$ ipython --no-banner

In [1]: import numpy as np

In [2]: import numpy.linalg as la

In [3]: np.set_printoptions(precision=2, suppress=True, linewidth=140, floatmode="fixed")

In [4]: F = np.load("dump.npy")

In [5]: F
Out[5]: 
array([[-0.26,  0.52, -0.19, -0.79],
       [-0.41, -0.22,  0.86, -0.21],
       [ 0.00, -0.82, -0.32, -0.46],
       [-0.87, -0.05, -0.35,  0.33]])

In [6]: # keeps lengths

In [7]: rng = np.random.default_rng(22903)

In [8]: out = F + rng.integers(-2, 3, (4, 2)) @ rng.integers(-2, 3, (2, 4))

In [9]: out
Out[9]: 
array([[-0.26, -1.48, -0.19, -2.79],
       [ 1.59, -0.22,  2.86, -1.21],
       [ 4.00,  3.18,  3.68,  1.54],
       [-2.87, -0.05, -2.35,  1.33]])

In [10]: np.abs(out - F).sum(axis=1)
Out[10]: array([ 4.00,  5.00, 14.00,  5.00])

In [11]: P = np.triu(np.array([[-3, -2, -2, 3], [-2, -3, 2, -2], [-2, -1, 3, 1], [-2, 0, -2, 0]]), 1) + np.eye(4)

In [12]: out = P @ F @ la.inv(P)

In [13]: np.round(np.poly(out), 2) + 0
Out[13]: array([ 1.00,  0.46,  0.00, -0.46, -1.00])

In [14]: P @ F - F @ P
Out[14]: 
array([[-1.80,  1.41, -3.68,  4.36],
       [ 1.75, -2.37, -0.34, -1.65],
       [-0.87, -0.05,  1.30, -0.99],
       [ 0.00, -1.75, -1.65,  2.87]])

In [15]: T = np.stack([F, 2 * F, F[::-1]])

In [16]: la.norm(T, axis=(1, 2))
Out[16]: array([2.00, 4.00, 2.00])

In [17]: la.det(T)
Out[17]: array([ -1.00, -16.00,  -1.00])

In [18]: (T @ F.T).shape
Out[18]: (3, 4, 4)

In [19]: la.matrix_rank(T.reshape(3, -1))
Out[19]: np.int64(2)

In [20]: x = np.array([3, -1, -1, 2])

In [21]: round(float(la.norm(x)), 2), round(la.norm(F @ x), 2)
Out[21]: (3.87, np.float64(3.87))

In [22]: F.T @ (F @ x)
Out[22]: array([ 3.00, -1.00, -1.00,  2.00])

In [23]: np.abs(la.eigvals(F))
Out[23]: array([1.00, 1.00, 1.00, 1.00])

In [24]: np.sort(np.abs(np.degrees(np.angle(la.eigvals(F)))))
Out[24]: array([  0.00, 103.38, 103.38, 180.00])

In [25]: 4 - la.matrix_rank(F - np.eye(4), tol=1e-8)
Out[25]: np.int64(1)

In [26]: J = np.loadtxt("x.csv", delimiter=",")

In [27]: J
Out[27]: 
array([[  7.70,  -2.66,   6.93,   5.12,   9.34,  -7.84, -13.60,  11.38],
       [ -0.01,   5.40, -16.26,  15.79,   9.48, -12.64,   2.01, -21.06],
       [-15.91,   1.77, -12.97,   0.78,  -5.10,  -9.01,   5.07,  -5.84],
       [  2.35,  -4.66,   6.78,  -1.68,   1.73,   0.06,  -7.28,   8.98],
       [-16.98, -10.51, -16.17,   2.09,  -5.76,   3.62,   6.60, -25.53],
       [  4.69,  -8.78,   5.03,   6.11,   9.67,  -6.83, -15.80,   6.71],
       [  7.30,  -4.74,  -4.42,  16.79,  16.58, -13.76, -14.51,  -6.93],
       [ -1.38, -13.20,  -3.96,   7.76,   6.54,  -0.71,  -9.06, -11.77],
       [-17.19,  -6.40,  -8.03,  -6.43, -10.95,   4.21,   6.81,  -7.96],
       [  0.80,  -6.18,  10.91, -14.52, -10.97,  21.38,   6.01,   3.93],
       [ -3.09,  -6.16,   4.66, -10.93, -10.38,  17.46,   7.31,  -2.95],
       [ 25.09,   8.21,  12.55,   9.30,  16.80,  -7.01, -11.99,  13.05],
       [ 20.32,   9.55,  11.99,  11.30,  19.36, -21.18, -19.99,  26.68],
       [  3.80,  -0.36,   0.21,   5.25,   5.97,  -4.91,  -5.49,   0.16],
       [-19.01,  -7.60, -11.15,  -2.76,  -8.35,  -1.07,   3.88,  -9.19],
       [  4.09,  -8.78,  12.86, -10.55,  -5.69,  17.61,  -0.31,   5.79],
       [  5.80,  12.66,   9.63, -11.09,  -7.66,   6.47,   9.22,  16.10],
       [ 31.67,  14.19,  15.69,   9.11,  17.39,  -5.26,  -9.12,  15.63],
       [-15.11, -14.17,  -3.63, -12.94, -16.64,  22.78,  12.35, -16.99],
       [ -4.51,   6.46, -10.95,   9.17,   5.04, -16.16,  -1.02,  -3.81],
       [ -4.20,   1.72,   9.47, -12.09,  -8.52,   1.73,  -0.20,  21.49],
       [ -9.75,  -2.09,  -9.03,   0.47,  -3.93,  -0.12,   4.78, -10.91],
       [ -3.38,   5.37,   1.06,   2.65,   4.28, -19.81, -10.13,  20.77],
       [  6.37,   0.37,  -3.67,  14.01,  13.95, -14.40, -10.97,  -3.02],
       [ 19.77,   2.55,  17.70,   1.02,  10.24,  -1.43, -12.73,  21.61],
       [-11.47,   1.53, -15.26,   0.87,  -7.28,   4.28,  14.38, -23.26],
       [  4.08,  17.84,  -6.47,   4.48,   1.69,  -8.92,   9.14,  -1.81],
       [ 14.39,   6.94,   4.36,   9.52,  13.05, -11.00,  -8.88,   8.00],
       [ 17.45,  21.02,  -0.19,  11.17,  12.34, -14.51,   0.52,   5.31],
       [ 10.00,   8.58,   0.70,   7.67,   8.85,  -9.34,  -3.39,   3.94]])

In [28]: G = np.cov(J, rowvar=False)

In [29]: np.median(J, axis=0)
Out[29]: array([ 3.08,  0.95,  0.45,  3.57,  4.66, -5.08, -0.67,  2.04])

In [30]: J.std(axis=0)
Out[30]: array([12.77,  8.87,  9.85,  8.84, 10.17, 11.38,  9.20, 13.61])

In [31]: np.polyfit(J[:, 3], J[:, 0], 1)
Out[31]: array([0.66, 0.64])

In [32]: round(float(np.corrcoef(J[:, 3], J[:, 0])[0, 1]), 2)
Out[32]: 0.46

In [33]: np.argwhere(np.triu(np.abs(np.corrcoef(J.T)) > 0.8, 1))
Out[33]: 
array([[2, 7],
       [3, 4],
       [3, 5],
       [4, 6]])

In [34]: G.shape
Out[34]: (8, 8)

In [35]: labels = J[:, 4] > np.median(J[:, 4])

In [36]: f = J[labels].mean(axis=0) - J[~labels].mean(axis=0)

In [37]: f
Out[37]: array([ 17.44,   5.28,   4.20,  14.05,  17.88, -13.84, -13.44,   6.22])

In [38]: labels.astype(int)
Out[38]: array([1, 1, 0, 0, 0, 1, 1, 1, 0, 0, 0, 1, 1, 1, 0, 0, 0, 1, 0, 1, 0, 0, 0, 1, 1, 0, 0, 1, 1, 1])

In [39]: np.argsort(-np.abs(f).round(6), kind="stable")
Out[39]: array([4, 0, 3, 5, 6, 7, 1, 2])

In [40]: C = J[[11, 3]].astype(float)

In [41]: for _ in range(3):
    ...:     labels = la.norm(J[:, None] - C, axis=-1).argmin(axis=1)
    ...:     C = np.array([J[labels == j].mean(axis=0) for j in range(2)])
    ...: 

In [42]: labels
Out[42]: array([0, 1, 1, 1, 1, 0, 0, 1, 1, 1, 1, 0, 0, 1, 1, 1, 1, 0, 1, 1, 1, 1, 0, 0, 0, 1, 1, 0, 0, 0])

In [43]: np.abs(C[1] - C[0]).argmax()
Out[43]: np.int64(0)

In [44]: np.bincount(labels)
Out[44]: array([12, 18])

In [45]: C[1] - C[0]
Out[45]: array([-18.87,  -6.87,  -8.94, -10.67, -16.59,  13.59,  14.45, -14.96])

In [46]: out = np.c_[J[:, :1] @ np.array([[2]]), np.array([2, 1, 3, 3, 0, 2, -1, 0, -3, -3, 0, 2, 1, 3, 0, 2, 0, -1, -2, 3, -3, 0, -1, -1, -2, 0, 3, 2, -3, -3])]

In [47]: out
Out[47]: 
array([[ 15.40,   2.00],
       [ -0.02,   1.00],
       [-31.82,   3.00],
       [  4.70,   3.00],
       [-33.96,   0.00],
       [  9.38,   2.00],
       [ 14.60,  -1.00],
       [ -2.76,   0.00],
       [-34.38,  -3.00],
       [  1.60,  -3.00],
       [ -6.18,   0.00],
       [ 50.18,   2.00],
       [ 40.64,   1.00],
       [  7.60,   3.00],
       [-38.02,   0.00],
       [  8.18,   2.00],
       [ 11.60,   0.00],
       [ 63.34,  -1.00],
       [-30.22,  -2.00],
       [ -9.02,   3.00],
       [ -8.40,  -3.00],
       [-19.50,   0.00],
       [ -6.76,  -1.00],
       [ 12.74,  -1.00],
       [ 39.54,  -2.00],
       [-22.94,   0.00],
       [  8.16,   3.00],
       [ 28.78,   2.00],
       [ 34.90,  -3.00],
       [ 20.00,  -3.00]])

In [48]: la.norm(la.qr(J)[0].T @ out, axis=0) ** 2 / ((out ** 2).sum(axis=0) + 1e-12)
Out[48]: array([1.00, 0.18])

In [49]: la.matrix_rank(np.c_[J, out])
Out[49]: np.int64(9)

In [50]: C = np.array([[2, 4, 5, 1, 4, 3, 3, 3, 0, 0],
    ...:     [5, 0, 4, 5, 1, 4, 0, 0, 1, 5],
    ...:     [0, 0, 0, 5, 0, 0, 2, 4, 5, 1],
    ...:     [5, 0, 0, 0, 5, 5, 0, 5, 4, 1],
    ...:     [5, 3, 1, 2, 0, 4, 4, 0, 5, 5],
    ...:     [0, 2, 1, 4, 5, 4, 2, 1, 1, 5],
    ...:     [2, 3, 2, 3, 1, 2, 5, 4, 4, 3],
    ...:     [0, 2, 4, 4, 1, 2, 4, 2, 1, 3],
    ...:     [3, 0, 3, 2, 2, 0, 2, 0, 2, 1],
    ...:     [2, 5, 2, 1, 4, 5, 5, 2, 4, 0]])

In [51]: A = (rng.random((10, 10)) < 0.25) @ C

In [52]: A
Out[52]: 
array([[ 9, 10,  8,  8, 11, 14, 14, 13, 13,  7],
       [ 7,  8,  7,  9,  2,  8, 13,  6, 10, 11],
       [ 8,  2,  4,  6, 12,  9,  4,  6,  7,  7],
       [10,  5,  6,  9, 13, 11,  9, 10, 11, 10],
       [ 9, 14, 16, 11, 12, 12, 19, 11, 11,  7],
       [ 5,  4,  8,  3,  6,  3,  5,  3,  2,  1],
       [ 8,  0,  3,  7,  7,  5,  4,  9, 11,  3],
       [13,  5,  9, 13,  8, 12,  8,  1,  9, 16],
       [12,  4,  9,  6, 10, 12,  3,  8,  5,  6],
       [ 4,  9,  7,  2,  8,  8,  8,  5,  4,  0]])

In [53]: A[9] @ A[0]
Out[53]: np.int64(627)

In [54]: round(float(la.norm(A[9] - A[0])), 2)
Out[54]: 18.38

In [55]: theta = np.radians(135)

In [56]: r_ = np.eye(10)

In [57]: r_[4, 4] = r_[9, 9] = np.cos(theta)

In [58]: r_[4, 9], r_[9, 4] = -np.sin(theta), np.sin(theta)

In [59]: r_
Out[59]: 
array([[ 1.00,  0.00,  0.00,  0.00,  0.00,  0.00,  0.00,  0.00,  0.00,  0.00],
       [ 0.00,  1.00,  0.00,  0.00,  0.00,  0.00,  0.00,  0.00,  0.00,  0.00],
       [ 0.00,  0.00,  1.00,  0.00,  0.00,  0.00,  0.00,  0.00,  0.00,  0.00],
       [ 0.00,  0.00,  0.00,  1.00,  0.00,  0.00,  0.00,  0.00,  0.00,  0.00],
       [ 0.00,  0.00,  0.00,  0.00, -0.71,  0.00,  0.00,  0.00,  0.00, -0.71],
       [ 0.00,  0.00,  0.00,  0.00,  0.00,  1.00,  0.00,  0.00,  0.00,  0.00],
       [ 0.00,  0.00,  0.00,  0.00,  0.00,  0.00,  1.00,  0.00,  0.00,  0.00],
       [ 0.00,  0.00,  0.00,  0.00,  0.00,  0.00,  0.00,  1.00,  0.00,  0.00],
       [ 0.00,  0.00,  0.00,  0.00,  0.00,  0.00,  0.00,  0.00,  1.00,  0.00],
       [ 0.00,  0.00,  0.00,  0.00,  0.71,  0.00,  0.00,  0.00,  0.00, -0.71]])

In [60]: out = A @ r_.T

In [61]: np.allclose(la.norm(A, axis=1), la.norm(out, axis=1))
Out[61]: True

In [62]: round(la.det(r_), 2), np.round(np.trace(r_), 2)
Out[62]: (np.float64(1.0), np.float64(6.59))

In [63]: labels = rng.permutation(10)

In [64]: out = r_[:, labels] * rng.choice([-1, 1], 10)

In [65]: out
Out[65]: 
array([[ 0.00, -0.00,  0.00,  0.00,  0.00, -0.00,  0.00,  0.00,  1.00,  0.00],
       [ 0.00, -0.00,  0.00,  0.00,  1.00, -0.00,  0.00,  0.00,  0.00,  0.00],
       [ 0.00, -1.00,  0.00,  0.00,  0.00, -0.00,  0.00,  0.00,  0.00,  0.00],
       [ 0.00, -0.00,  0.00,  0.00,  0.00, -0.00,  1.00,  0.00,  0.00,  0.00],
       [ 0.00, -0.00, -0.71,  0.00,  0.00, -0.00,  0.00, -0.71,  0.00,  0.00],
       [ 0.00, -0.00,  0.00,  0.00,  0.00, -0.00,  0.00,  0.00,  0.00,  1.00],
       [ 1.00, -0.00,  0.00,  0.00,  0.00, -0.00,  0.00,  0.00,  0.00,  0.00],
       [ 0.00, -0.00,  0.00,  0.00,  0.00, -1.00,  0.00,  0.00,  0.00,  0.00],
       [ 0.00, -0.00,  0.00,  1.00,  0.00, -0.00,  0.00,  0.00,  0.00,  0.00],
       [ 0.00, -0.00,  0.71,  0.00,  0.00, -0.00,  0.00, -0.71,  0.00,  0.00]])

In [66]: U, _, vt = la.svd(r_.T @ out)

In [67]: np.round(U @ vt, 2) + 0
Out[67]: 
array([[ 0.00,  0.00,  0.00,  0.00,  0.00,  0.00,  0.00,  0.00,  1.00,  0.00],
       [ 0.00,  0.00,  0.00,  0.00,  1.00,  0.00,  0.00,  0.00,  0.00,  0.00],
       [ 0.00, -1.00,  0.00,  0.00,  0.00,  0.00,  0.00,  0.00,  0.00,  0.00],
       [ 0.00,  0.00,  0.00,  0.00,  0.00,  0.00,  1.00,  0.00,  0.00,  0.00],
       [ 0.00,  0.00,  1.00,  0.00,  0.00,  0.00,  0.00,  0.00,  0.00,  0.00],
       [ 0.00,  0.00,  0.00,  0.00,  0.00,  0.00,  0.00,  0.00,  0.00,  1.00],
       [ 1.00,  0.00,  0.00,  0.00,  0.00,  0.00,  0.00,  0.00,  0.00,  0.00],
       [ 0.00,  0.00,  0.00,  0.00,  0.00, -1.00,  0.00,  0.00,  0.00,  0.00],
       [ 0.00,  0.00,  0.00,  1.00,  0.00,  0.00,  0.00,  0.00,  0.00,  0.00],
       [ 0.00,  0.00,  0.00,  0.00,  0.00,  0.00,  0.00,  1.00,  0.00,  0.00]])

In [68]: labels
Out[68]: array([6, 2, 4, 8, 1, 7, 3, 9, 0, 5])
